% ipython --no-banner

In [1]: import numpy as np

In [2]: from numpy import linalg as LA

In [3]: np.set_printoptions(precision=2, suppress=True, linewidth=100)

In [4]: rd = lambda a: np.round(a, 2) + 0

In [5]: J = np.loadtxt("mat.csv", delimiter=",")

In [6]: J
Out[6]: 
array([[-1.,  2.,  0.,  0.],
       [-2.,  0.,  0.,  0.],
       [ 0.,  0., -1.,  2.],
       [ 0.,  0., -2.,  0.]])

In [7]: print(J.shape)
(4, 4)

In [8]: LA.matrix_rank(J)
Out[8]: np.int64(4)

In [9]: print(J.sum(axis=1))
[ 1. -2.  1. -2.]

In [10]: rd(LA.norm(J))
Out[10]: np.float64(4.24)

In [11]: (J - J.T) / 2
Out[11]: 
array([[ 0.,  2.,  0.,  0.],
       [-2.,  0.,  0.,  0.],
       [ 0.,  0.,  0.,  2.],
       [ 0.,  0., -2.,  0.]])

In [12]: J @ J
Out[12]: 
array([[-3., -2.,  0.,  0.],
       [ 2., -4.,  0.,  0.],
       [ 0.,  0., -3., -2.],
       [ 0.,  0.,  2., -4.]])

In [13]: Y = np.array([[-3, -3], [3, 3]])

In [14]: C = np.kron(Y, J)

In [15]: rd(LA.norm(C, 2)), rd(LA.norm(Y, 2) * LA.norm(J, 2))
Out[15]: (np.float64(15.37), np.float64(15.37))

In [16]: rng = np.random.default_rng(6250)

In [17]: z = rng.permutation(4)

In [18]: z
Out[18]: array([1, 2, 0, 3])

In [19]: Y = J[z][:, z]

In [20]: print(Y)
[[ 0.  0. -2.  0.]
 [ 0. -1.  0.  2.]
 [ 2.  0. -1.  0.]
 [ 0. -2.  0.  0.]]

In [21]: rd(np.sort(np.abs(LA.eigvals(Y))))
Out[21]: array([2., 2., 2., 2.])

In [22]: Q = J.astype(float).copy()

In [23]: for j in range(4):
    ...:     Q[:, j] -= Q[:, :j] @ (Q[:, :j].T @ Q[:, j])
    ...:     Q[:, j] /= LA.norm(Q[:, j])
    ...: 

In [24]: rd(Q.T @ J)
Out[24]: 
array([[ 2.24, -0.89,  0.  ,  0.  ],
       [ 0.  ,  1.79,  0.  ,  0.  ],
       [ 0.  ,  0.  ,  2.24, -0.89],
       [ 0.  ,  0.  ,  0.  ,  1.79]])

In [25]: m1 = np.loadtxt("data.csv", delimiter=",")

In [26]: m1
Out[26]: 
array([[ 1.2, -2.5, -0.8,  0.8, -1.4,  1. , -0.5, -1.2,  1.6],
       [-1.2, -0.1, -0.9,  2.4,  0.1, -0.2, -0.3, -2.2, -0.2],
       [ 1.7,  0.8, -0.2, -0.1,  0.6,  0.5, -1. , -0.1,  0.7],
       [ 1.5,  2. , -1.4, -0.6, -0.8,  0.6, -0.1,  0. , -0.5],
       [-1.3,  0.8,  1.9,  1.3,  1.3,  0.4,  1.1, -0.6, -0.7],
       [-0.5, -0.5,  0.9, -0.6,  1.1,  0. ,  1.4,  0.5,  0.8],
       [ 1.1,  0.4, -0.1, -1.5, -1. ,  1.7,  0.7, -0.4, -0.2],
       [ 0.3,  0.7, -0.3, -0.1, -0.9, -2.6, -2.5, -0.8,  1. ],
       [-0.7, -0.3, -0.8, -2.4,  0.9,  1.1,  0.9, -0.2, -0.2]])

In [27]: left, s, vt = LA.svd(m1)

In [28]: rd(s)
Out[28]: array([5.38, 5.07, 4.15, 3.33, 2.51, 1.91, 1.52, 0.96, 0.04])

In [29]: Y = left[:, :8] @ np.diag(s[:8]) @ vt[:8]

In [30]: LA.matrix_rank(Y)
Out[30]: np.int64(8)

In [31]: rd(LA.norm(m1 - Y, 2)), rd(s[8])
Out[31]: (np.float64(0.04), np.float64(0.04))

In [32]: LA.matrix_rank(m1, rtol=0.05)
Out[32]: np.int64(8)

In [33]: print(rd(LA.norm(m1 - Y) / LA.norm(m1)))
0.0

In [34]: rd(np.abs(m1 - Y).max())
Out[34]: np.float64(0.01)

In [35]: Y = np.array([[-1, -2, 3, -1, -2, -2, -3, -1, 2],
    ...:     [1, 2, -1, 0, 2, 1, -1, -2, 3],
    ...:     [3, -2, -3, 0, -2, 3, 0, 2, 3],
    ...:     [-1, -3, -3, 0, 3, 2, 1, -1, 1],
    ...:     [-1, 1, 3, 1, 2, -3, -1, 1, -1],
    ...:     [2, 1, 3, -2, 0, -1, 3, -2, 3],
    ...:     [3, -3, 1, -2, 0, -1, -3, -1, 2],
    ...:     [3, 0, -1, -1, 3, 2, 1, 0, 2],
    ...:     [3, 2, 2, 0, 3, -3, -2, -2, 2]])

In [36]: Y[-1] = Y[0]

In [37]: F = Y + 0.05 * np.eye(9)

In [38]: F
Out[38]: 
array([[-0.95, -2.  ,  3.  , -1.  , -2.  , -2.  , -3.  , -1.  ,  2.  ],
       [ 1.  ,  2.05, -1.  ,  0.  ,  2.  ,  1.  , -1.  , -2.  ,  3.  ],
       [ 3.  , -2.  , -2.95,  0.  , -2.  ,  3.  ,  0.  ,  2.  ,  3.  ],
       [-1.  , -3.  , -3.  ,  0.05,  3.  ,  2.  ,  1.  , -1.  ,  1.  ],
       [-1.  ,  1.  ,  3.  ,  1.  ,  2.05, -3.  , -1.  ,  1.  , -1.  ],
       [ 2.  ,  1.  ,  3.  , -2.  ,  0.  , -0.95,  3.  , -2.  ,  3.  ],
       [ 3.  , -3.  ,  1.  , -2.  ,  0.  , -1.  , -2.95, -1.  ,  2.  ],
       [ 3.  ,  0.  , -1.  , -1.  ,  3.  ,  2.  ,  1.  ,  0.05,  2.  ],
       [-1.  , -2.  ,  3.  , -1.  , -2.  , -2.  , -3.  , -1.  ,  2.05]])

In [39]: Y = J / LA.norm(J, axis=1, keepdims=True)

In [40]: C2 = Y @ Y.T

In [41]: (np.abs(C2) > 0.9).astype(int)
Out[41]: 
array([[1, 0, 0, 0],
       [0, 1, 0, 0],
       [0, 0, 1, 0],
       [0, 0, 0, 1]])

In [42]: np.argwhere(np.triu(np.abs(C2) > 0.95, 1))
Out[42]: array([], shape=(0, 2), dtype=int64)

In [43]: rd(C2[1])
Out[43]: array([0.45, 1.  , 0.  , 0.  ])

In [44]: rd(np.degrees(np.arccos(np.clip(C2[1, 0], -1, 1))))
Out[44]: np.float64(63.43)

In [45]: np.argsort(-LA.norm(F, axis=0).round(6), kind="stable")[:3]
Out[45]: array([2, 8, 6])

In [46]: LA.matrix_rank(F, rtol=0.1)
Out[46]: np.int64(7)

In [47]: [round(float(x), 2) for x in LA.svd(F, compute_uv=False)[:3]]
Out[47]: [10.69, 9.37, 7.09]

In [48]: rd(np.abs(LA.svd(F)[2][-1]))
Out[48]: array([0.24, 0.18, 0.4 , 0.66, 0.04, 0.4 , 0.01, 0.35, 0.16])

In [49]: E = np.load("a.npy")

In [50]: print(E)
[[ 7. -1. -6.  5.  8. -4.  0.]
 [ 2. -4.  2.  3.  4.  7.  0.]
 [ 0. -2. -4.  8.  8. -6.  0.]
 [-8.  8. -2.  4.  1.  5.  0.]
 [ 5. -1.  7. -1.  1.  0.  0.]
 [-6.  3. -4.  2. -1. -3.  0.]
 [ 0.  0.  0.  0.  0.  0.  0.]]

In [51]: print(np.argsort(-LA.norm(E, axis=0).round(6), kind="stable")[:3])
[0 4 5]

In [52]: LA.matrix_rank(E, rtol=0.1)
Out[52]: np.int64(5)

In [53]: left, s, vt = LA.svd(E)

In [54]: V = vt[:(s > 1e-8).sum()]

In [55]: x = E[4] + 4 * E[1] + rng.integers(2) * np.eye(7)[6]

In [56]: x
Out[56]: array([ 13., -17.,  15.,  11.,  17.,  28.,   0.])

In [57]: LA.matrix_rank(np.vstack([E, x]))
Out[57]: np.int64(6)

In [58]: f, g = F[7], F[4]

In [59]: rd(f @ f)
Out[59]: np.float64(29.0)

In [60]: pr = (f @ g) / (f @ f) * f

In [61]: rd(g - pr)
Out[61]: array([ 0.01,  1.  ,  2.66,  0.66,  3.06, -2.32, -0.66,  1.02, -0.32])

In [62]: rd(pr)
Out[62]: array([-1.01,  0.  ,  0.34,  0.34, -1.01, -0.68, -0.34, -0.02, -0.68])

In [63]: left, s, vt = LA.svd(E)

In [64]: rd(s)
Out[64]: array([18.71, 16.51, 10.92,  5.49,  5.19,  0.28,  0.  ])

In [65]: np.argmax(s[:-1] / (s[1:] + 1e-6)) + 1
Out[65]: np.int64(6)

In [66]: Y = left[:, :6] @ np.diag(s[:6]) @ vt[:6]

In [67]: LA.matrix_rank(E, rtol=0.05)
Out[67]: np.int64(5)

In [68]: rd(LA.norm(E - Y) / LA.norm(E))
Out[68]: np.float64(0.0)

In [69]: LA.matrix_rank(Y)
Out[69]: np.int64(6)

In [70]: rank = LA.matrix_rank(E)

In [71]: rank
Out[71]: np.int64(6)

In [72]: ns = LA.svd(E)[2][rank:].T

In [73]: [int(LA.matrix_rank(E[:i])) for i in range(1, len(E) + 1)]
Out[73]: [1, 2, 3, 4, 5, 6, 6]

In [74]: np.allclose(E @ ns, 0)
Out[74]: True

In [75]: [int(LA.matrix_rank(np.delete(E, i, axis=0))) for i in range(7)]
Out[75]: [5, 5, 5, 5, 5, 5, 6]

In [76]: LA.matrix_rank(E.T @ E), LA.matrix_rank(E @ E.T)
Out[76]: (np.int64(6), np.int64(6))

In [77]: ns.shape
Out[77]: (7, 1)

In [78]: [int(LA.matrix_rank(E[:, :j + 1])) for j in range(7)]
Out[78]: [1, 2, 3, 4, 5, 6, 6]

In [79]: A = np.load("arr.npy")

In [80]: A
Out[80]: 
array([[-2.02, -0.01,  0.99,  2.03,  2.02],
       [-2.  ,  0.02,  0.99,  2.01,  2.02],
       [-2.01,  0.01,  0.99,  1.99,  2.  ],
       [-2.  , -0.02,  0.98,  1.99,  2.01],
       [-1.99, -0.03,  1.01,  2.  ,  1.98],
       [-1.96,  0.03,  1.01,  2.01,  1.97],
       [-1.02,  2.01, -0.01, -1.99,  0.01],
       [-1.02,  2.02,  0.01, -1.95,  0.  ],
       [-1.  ,  2.01,  0.03, -2.  ,  0.02],
       [-1.01,  2.02,  0.01, -2.  , -0.01],
       [-0.99,  2.02,  0.  , -2.01,  0.05],
       [-1.03,  1.99, -0.02, -2.  ,  0.  ],
       [-1.01, -0.02,  0.97, -1.02, -1.02],
       [-0.99, -0.01,  1.03, -1.01, -0.99],
       [-0.96,  0.01,  1.  , -1.  , -1.  ],
       [-1.01,  0.01,  1.03, -0.98, -0.99],
       [-0.98, -0.04,  0.99, -0.99, -1.04],
       [-0.99,  0.01,  0.98, -1.  , -1.02]])

In [81]: z = A[:, 0] > np.median(A[:, 0])

In [82]: f = A[z].mean(axis=0) - A[~z].mean(axis=0)

In [83]: np.argsort(-np.abs(f).round(6), kind="stable")
Out[83]: array([3, 4, 0, 2, 1])

In [84]: print(z.astype(int))
[0 0 0 0 0 0 0 0 1 1 1 0 1 1 1 1 1 1]
